>>> import numpy as np
>>> np.set_printoptions(suppress=True, linewidth=160)
>>> s = 10 * 0.7 ** np.arange(8)
>>> Q, _ = np.linalg.qr(np.array([[1.4, -1.5, 0.6, 0.0, 1.2, -1.8, -0.7, -0.3],
...     [-0.6, -1.2, -0.1, -0.1, 0.6, 0.2, 0.2, 0.8],
...     [0.1, -0.4, 0.5, 0.7, 0.4, 0.2, 0.0, -0.1],
...     [1.0, -0.4, -0.9, 0.6, -0.7, 0.6, 1.5, -1.9],
...     [1.0, -1.3, -1.3, 0.5, 1.8, 0.2, 1.1, 2.1],
...     [0.8, -0.5, 0.3, -0.5, -0.8, -0.2, 0.8, -1.8],
...     [-0.1, 0.0, -1.4, -1.9, -1.8, 1.3, -1.3, 0.0],
...     [-1.4, 0.5, -0.7, -0.7, 0.4, -0.5, 0.3, 2.2]]))
>>> rng = np.random.default_rng(901)
>>> J = rng.normal(size=(29, 8)) * s @ Q
>>> print(J.round(2))
[[  0.81   7.66   6.85  -3.53   2.5   -0.94   4.54  -0.09]
 [  3.72   3.71   5.43  -2.2    4.28  -2.51   0.44  -3.37]
 [ -5.98  -7.38  -9.66   5.71  -2.62   4.34  -9.28   5.66]
 [ -9.02  -6.81 -11.29   8.83  -5.37   8.12 -10.98   3.62]
 [  9.13   2.25   3.61  -6.91   9.29  -8.52  10.51  -3.21]
 [ -2.35  -4.78   1.32   2.58  -1.18   4.69  -1.38  -5.43]
 [ -2.74  -0.15  -0.9    3.47  -6.67  -0.27  -1.94  -0.63]
 [  5.96  -1.14   4.06  -4.51   1.46  -7.61   6.24   0.1 ]
 [ -1.09  -6.92  -0.56   0.74  -1.59  -3.07  -1.    -0.13]
 [ -2.45  -1.78  -1.52  -0.2   -2.6   -2.29   0.22   4.53]
 [ -7.92  -1.68  -2.7    1.24  -6.25   0.22  -5.49   7.22]
 [ -0.92   3.3    3.91   1.1   -0.93   1.43  -0.66  -6.6 ]
 [  3.08   7.41   3.94  -1.58   3.59  -2.12   5.04  -1.69]
 [ -1.54  -9.56  -0.66  -0.61   3.15   2.42  -0.1   -1.79]
 [-12.33  -0.4   -1.9   -0.06  -2.46   7.81  -7.8    6.6 ]
 [ -5.82   5.74   2.91  -0.12  -5.71   4.45   3.65  -2.8 ]
 [  6.89   3.35   2.33  -3.11   3.75  -1.38   1.22  -0.39]
 [ -9.09  -3.65  -4.78   7.45  -8.51   4.96  -6.04   1.19]
 [  7.75  13.67   6.05  -7.12  -1.94  -4.27   5.35  -2.61]
 [ -8.79  -2.27  -9.13   8.29  -6.39   9.09  -8.63   2.21]
 [ -4.8   -5.57   1.08  -0.69   0.61   2.58  -0.31  -0.15]
 [ -4.71  -9.72   2.33   3.39   1.1    4.41  -0.95  -5.41]
 [  2.42   4.75   4.08  -2.23  -0.02  -4.7    3.69  -1.14]
 [ -6.27   1.03  -4.25   3.78  -6.26   3.79  -4.18   5.92]
 [ 10.11   7.18   3.43  -5.29   6.21 -12.81   8.47   3.05]
 [ -7.62  -7.53  -4.72   6.09  -2.78   4.66  -4.19   1.18]
 [  6.32  -3.57  -1.1   -4.13   2.14  -8.08   4.38  -2.21]
 [ -5.11 -10.72  -2.27  -1.26   4.94   2.16  -1.82   4.04]
 [  0.19  13.96   6.26  -5.93   2.95   0.51   0.71   4.33]]
>>> G = np.cov(J, rowvar=False)
>>> print(np.argsort(-J.std(axis=0).round(6), kind="stable"))
[1 0 5 6 2 3 4 7]
>>> print(np.round(np.linalg.eigvalsh(G)[::-1], 2))
[147.25  32.18  16.11  10.12   5.82   2.19   1.52   0.6 ]
>>> cen = (J - J.mean(axis=0)) / J.std(axis=0)
>>> np.round(cen.std(axis=0), 2)
array([1., 1., 1., 1., 1., 1., 1., 1.])
>>> coef = np.linalg.lstsq(np.delete(cen, 1, axis=1), cen[:, 1])[0]
>>> round(float(1 - np.var(cen[:, 1] - np.delete(cen, 1, axis=1) @ coef)), 2)
0.79
>>> T = np.stack([J, -2 * J, J[::-1]])
>>> (T @ J.T).shape
(3, 29, 29)
>>> np.round(np.linalg.norm(T, axis=(1, 2)), 2)
array([ 78.27, 156.53,  78.27])
>>> T.shape
(3, 29, 8)
>>> P = J @ np.linalg.solve(J.T @ J, J.T)
>>> np.round(np.linalg.eigvalsh(P), 2) + 0
array([0., 0., 0., 0., 0., 0., 0., 0., 0., 0., 0., 0., 0., 0., 0., 0., 0., 0., 0., 0., 0., 1., 1., 1., 1., 1., 1., 1., 1.])
>>> cen = J - J.mean(axis=0)
>>> left, s, VT = np.linalg.svd(cen, full_matrices=False)
>>> np.round(VT[0] * np.sign(VT[0, np.abs(VT[0]).argmax()]), 2)
array([ 0.47,  0.37,  0.34, -0.34,  0.26, -0.38,  0.42, -0.13])
>>> round((s ** 2).sum() ** 2 / (s ** 4).sum(), 2)
np.float64(2.01)
>>> np.abs(VT[0]).argmax()
np.int64(0)
>>> print(np.abs(left[:, 0]).argmax())
3
>>> np.round(s ** 2 / (s ** 2).sum(), 2) + 0
array([0.68, 0.15, 0.07, 0.05, 0.03, 0.01, 0.01, 0.  ])
>>> print(np.searchsorted(np.cumsum(s ** 2) / (s ** 2).sum(), 0.9) + 1)
3
>>> E = np.load("case2.npy")
>>> E
array([[ -2,  -2, -18,  -2, -14],
       [  1,   1,   9,   1,   7],
       [  1,   1,   9,   1,   7],
       [ -2,  -2, -18,  -2, -14],
       [  0,   0,   0,   0,   0],
       [  1,   1,   9,   1,   7],
       [ -1,  -1,  -9,  -1,  -7],
       [ -1,  -1,  -9,  -1,  -7],
       [ -2,  -2, -18,  -2, -14]])
>>> Y = E + rng.integers(-2, 3, (9, 1)) @ rng.integers(-2, 3, (1, 5))
>>> Y
array([[ -2,  -4, -20,   2, -18],
       [  1,   0,   8,   3,   5],
       [  1,   1,   9,   1,   7],
       [ -2,   0, -16,  -6, -10],
       [  0,  -1,  -1,   2,  -2],
       [  1,   2,  10,  -1,   9],
       [ -1,  -2, -10,   1,  -9],
       [ -1,   0,  -8,  -3,  -5],
       [ -2,   0, -16,  -6, -10]])
>>> print(np.round(np.linalg.svd(Y - E, compute_uv=False), 2) + 0)
[13.04  0.    0.    0.    0.  ]
>>> Y - E
array([[ 0, -2, -2,  4, -4],
       [ 0, -1, -1,  2, -2],
       [ 0,  0,  0,  0,  0],
       [ 0,  2,  2, -4,  4],
       [ 0, -1, -1,  2, -2],
       [ 0,  1,  1, -2,  2],
       [ 0, -1, -1,  2, -2],
       [ 0,  1,  1, -2,  2],
       [ 0,  2,  2, -4,  4]])
>>> print(np.linalg.matrix_rank(Y - E, tol=1e-8))
1
>>> x0 = np.array([-1, -2, -2, -2, 2])
>>> h = np.maximum(E @ x0, 0)
>>> np.round(np.tanh(E @ x0), 2)
array([ 1., -1., -1.,  1.,  0., -1.,  1.,  1.,  1.])
>>> print(np.maximum(E @ (3 * x0), 0))
[54  0  0 54  0  0 27 27 54]
>>> np.allclose(E[:-1].T @ np.linalg.lstsq(E[:-1].T, E[-1])[0], E[-1])
True
>>> round(np.trace(np.linalg.pinv(E) @ E), 2)
np.float64(1.0)
>>> left, s, VT = np.linalg.svd(E)
>>> print(np.argmax(s[:-1] / (s[1:] + 1e-6)) + 1)
1
>>> Y = left[:, :1] @ np.diag(s[:1]) @ VT[:1]
>>> Y.round(2)
array([[ -2.,  -2., -18.,  -2., -14.],
       [  1.,   1.,   9.,   1.,   7.],
       [  1.,   1.,   9.,   1.,   7.],
       [ -2.,  -2., -18.,  -2., -14.],
       [  0.,   0.,   0.,   0.,   0.],
       [  1.,   1.,   9.,   1.,   7.],
       [ -1.,  -1.,  -9.,  -1.,  -7.],
       [ -1.,  -1.,  -9.,  -1.,  -7.],
       [ -2.,  -2., -18.,  -2., -14.]])
>>> np.round(np.linalg.norm(E - Y) / np.linalg.norm(E), 2)
np.float64(0.0)
>>> np.linalg.matrix_rank(E, rtol=0.05)
np.int64(1)
>>> round(np.linalg.norm(E - Y, 2), 2), round(s[1], 2)
(np.float64(0.0), np.float64(0.0))
>>> round(float(np.abs(E - Y).max()), 2)
0.0
>>> m1 = np.loadtxt("a.csv", delimiter=",")
>>> m1.round(2) + 0
array([[-0.17, -0.19, -0.71,  0.03,  0.34, -0.53],
       [ 0.  , -0.65, -0.02, -0.28, -0.49,  0.06],
       [ 0.22, -0.54, -0.08, -0.26,  0.46,  0.39],
       [ 0.13,  0.12, -0.37, -0.14,  0.03,  0.29],
       [-0.44,  0.29, -0.39, -0.46, -0.37,  0.26],
       [ 0.66,  0.25, -0.38,  0.18, -0.1 ,  0.3 ],
       [-0.44,  0.11,  0.1 ,  0.  ,  0.49,  0.46],
       [-0.31, -0.27, -0.21,  0.77, -0.23,  0.32]])
>>> x0 = np.array([-2, 2, -2, -2, 2, -2, 1, 2])
>>> rhs = J @ x0
>>> np.round(np.linalg.pinv(J) @ J, 2) + 0
array([[1., 0., 0., 0., 0., 0., 0., 0.],
       [0., 1., 0., 0., 0., 0., 0., 0.],
       [0., 0., 1., 0., 0., 0., 0., 0.],
       [0., 0., 0., 1., 0., 0., 0., 0.],
       [0., 0., 0., 0., 1., 0., 0., 0.],
       [0., 0., 0., 0., 0., 1., 0., 0.],
       [0., 0., 0., 0., 0., 0., 1., 0.],
       [0., 0., 0., 0., 0., 0., 0., 1.]])
>>> rhs = rhs + 0.1 * rng.normal(size=29)
>>> rhs.round(2)
array([ 18.42,   0.58,  -6.87, -21.24,  32.44, -36.35, -16.  ,  11.4 , -10.26,  13.59,  11.4 , -20.04,  16.97, -15.75,  12.44,  -4.79,   5.25, -24.91,  18.89,
       -20.25,  -6.98, -39.82,  11.59,   2.97,  50.51, -19.13,  11.02,   7.72,  41.03])
>>> coef, *_ = np.linalg.lstsq(J, rhs)
>>> [round(float(np.linalg.norm(np.linalg.solve(J.T @ J + lam * np.eye(8), J.T @ rhs))), 2) for lam in (0, 1, 10, 100)]
[5.36, 5.26, 4.74, 3.49]
>>> x0 = np.array([-3, -2, -3, -3, 0, 1])
>>> h = np.maximum(m1 @ x0, 0)
>>> np.round(np.maximum(m1 @ x0, 0) - np.maximum(-m1 @ x0, 0), 2)
array([ 2.4 ,  2.24,  1.83,  1.18,  3.54, -1.55,  1.23,  0.11])
>>> print(np.round(m1 * (h > 1e-9)[:, None], 2) + 0)
[[-0.17 -0.19 -0.71  0.03  0.34 -0.53]
 [ 0.   -0.65 -0.02 -0.28 -0.49  0.06]
 [ 0.22 -0.54 -0.08 -0.26  0.46  0.39]
 [ 0.13  0.12 -0.37 -0.14  0.03  0.29]
 [-0.44  0.29 -0.39 -0.46 -0.37  0.26]
 [ 0.    0.    0.    0.    0.    0.  ]
 [-0.44  0.11  0.1   0.    0.49  0.46]
 [-0.31 -0.27 -0.21  0.77 -0.23  0.32]]
>>> T = np.stack([m1, 4 * m1, m1[::-1]])
>>> (T @ m1.T).shape
(3, 8, 8)
>>> print(np.round(np.einsum("bij,cij->bc", T, T), 2))
[[ 6.   24.    0.13]
 [24.   96.    0.54]
 [ 0.13  0.54  6.  ]]
>>> np.linalg.matrix_rank(T)
array([6, 6, 6])
>>> T.shape
(3, 8, 6)
>>> w1 = np.array([[-1, -2, 3, 0, 3, 2],
...     [-2, -3, -1, -1, -3, -1],
...     [-1, 3, -2, 0, 1, 0],
...     [3, 1, -1, -2, -1, 2],
...     [-2, -1, -3, 1, 2, 3],
...     [1, 2, -2, -3, 3, -3]])
>>> coef = np.array([9, -9, -7, 9, -8, 5])
>>> act = np.maximum(m1 @ w1 + coef, 0)
>>> print((act > 0).mean(axis=0))
[1. 0. 0. 1. 0. 1.]
>>> (act > 0).astype(int)
array([[1, 0, 0, 1, 0, 1],
       [1, 0, 0, 1, 0, 1],
       [1, 0, 0, 1, 0, 1],
       [1, 0, 0, 1, 0, 1],
       [1, 0, 0, 1, 0, 1],
       [1, 0, 0, 1, 0, 1],
       [1, 0, 0, 1, 0, 1],
       [1, 0, 0, 1, 0, 1]])
>>> cent = np.array([[5, 4], [5, 5], [3, 0], [0, 3], [2, 1], [4, 0]])
>>> w1 @ cent
array([[  8, -11],
       [-38, -29],
       [  6,  12],
       [ 23,  10],
       [ -8,  -8],
       [  3,   8]])
>>> Y = np.c_[m1[:, :1] @ np.array([[2]]), np.array([-1, 1, 0, 1, 3, 2, 0, -3])]
>>> print(Y.round(2))
[[-0.35 -1.  ]
 [ 0.    1.  ]
 [ 0.44  0.  ]
 [ 0.26  1.  ]
 [-0.87  3.  ]
 [ 1.31  2.  ]
 [-0.87  0.  ]
 [-0.61 -3.  ]]
>>> np.round(np.linalg.lstsq(m1, Y[:, 0])[0], 2) + 0
array([2., 0., 0., 0., 0., 0.])
>>> np.round(np.linalg.norm(Y - m1 @ np.linalg.lstsq(m1, Y)[0], axis=0), 2) + 0
array([0.  , 1.05])
>>> feats = np.load("arr.npy")
>>> feats
array([[3., 1., 0., 0.],
       [0., 3., 1., 0.],
       [0., 0., 3., 1.],
       [0., 0., 0., 3.]])
>>> lab = rng.permutation(4)
>>> Y = feats[:, lab] * rng.choice([-1, 1], 4)
>>> Y
array([[-0., -3.,  0., -1.],
       [-0., -0.,  1., -3.],
       [-1., -0.,  3., -0.],
       [-3., -0.,  0., -0.]])
>>> left, _, VT = np.linalg.svd(feats.T @ Y)
>>> np.round(np.linalg.lstsq(feats, Y)[0], 2) + 0
array([[ 0., -1.,  0.,  0.],
       [ 0.,  0.,  0., -1.],
       [ 0.,  0.,  1.,  0.],
       [-1.,  0.,  0.,  0.]])
>>> mat = rng.normal(size=(35, 6))
>>> mat = 5 * mat / np.linalg.norm(mat, axis=1, keepdims=True)
>>> mat.round(2)
array([[-4.38, -0.26, -0.05,  0.08, -0.84,  2.25],
       [-3.95,  0.6 , -0.79,  2.64, -1.13,  0.39],
       [-1.61, -1.82, -1.34,  2.13, -0.84,  3.47],
       [ 2.68, -0.86, -0.09,  3.71,  1.54,  0.95],
       [ 2.15, -1.02,  1.71,  3.08,  0.65, -2.55],
       [-1.76,  1.55, -0.47,  4.05,  1.13,  1.27],
       [ 3.13, -0.7 , -3.  , -0.85, -2.  ,  1.02],
       [-0.64,  0.37,  3.26, -1.96,  2.94,  1.13],
       [-2.77, -0.98, -1.68, -3.62, -0.69, -0.03],
       [-0.05, -0.27, -0.34,  2.29, -0.77, -4.35],
       [ 1.74,  2.59,  2.75,  2.51,  0.51, -1.08],
       [-0.81, -2.09,  0.29,  0.93, -1.76,  3.99],
       [-1.12,  2.75,  1.04, -0.42,  1.55, -3.54],
       [ 2.84,  0.22, -2.34,  2.69, -1.74,  1.05],
       [ 1.83, -0.39, -0.47, -3.62, -0.08,  2.86],
       [ 3.53,  0.59, -0.51,  0.4 ,  3.43,  0.2 ],
       [-2.16, -1.69,  2.78, -1.56, -1.55, -2.23],
       [-2.12, -2.73, -1.59,  0.97,  1.61,  2.65],
       [ 2.67, -0.7 ,  0.55, -2.6 ,  2.15,  2.39],
       [ 0.99,  2.84,  1.42,  1.66, -2.89, -1.69],
       [ 1.17,  0.07,  3.36, -0.03, -1.77, -3.03],
       [-1.33, -0.51,  3.51, -2.04, -0.25,  2.53],
       [-0.1 ,  0.51,  1.91,  1.17, -4.15, -1.59],
       [ 2.7 , -2.49, -2.53, -1.13,  1.55, -1.2 ],
       [ 0.56, -0.93, -3.19, -1.54, -2.02, -2.69],
       [ 3.78,  2.02,  2.18,  1.03, -0.74,  0.54],
       [-2.88,  0.02, -0.54,  0.06, -0.37, -4.03],
       [ 0.32,  1.84, -1.29, -0.6 ,  3.63, -2.51],
       [-0.94, -3.03, -0.76, -2.94,  2.3 ,  0.64],
       [ 0.07, -1.55,  0.6 ,  0.83, -2.03,  4.18],
       [-1.11, -0.04,  2.33, -4.2 ,  0.5 , -0.64],
       [-1.69, -2.26, -1.12,  3.57,  0.91,  1.47],
       [-0.43, -0.15,  3.72, -2.85, -0.23, -1.67],
       [-0.59,  1.46,  2.24,  3.49,  0.83, -2.14],
       [-4.  , -0.2 ,  2.67,  1.28, -0.33, -0.32]])
>>> Y = mat / np.linalg.norm(mat, axis=1, keepdims=True)
>>> G = Y @ Y.T
>>> print(round(float(np.degrees(np.arccos(np.clip(G[26, 12], -1, 1)))), 2))
48.99
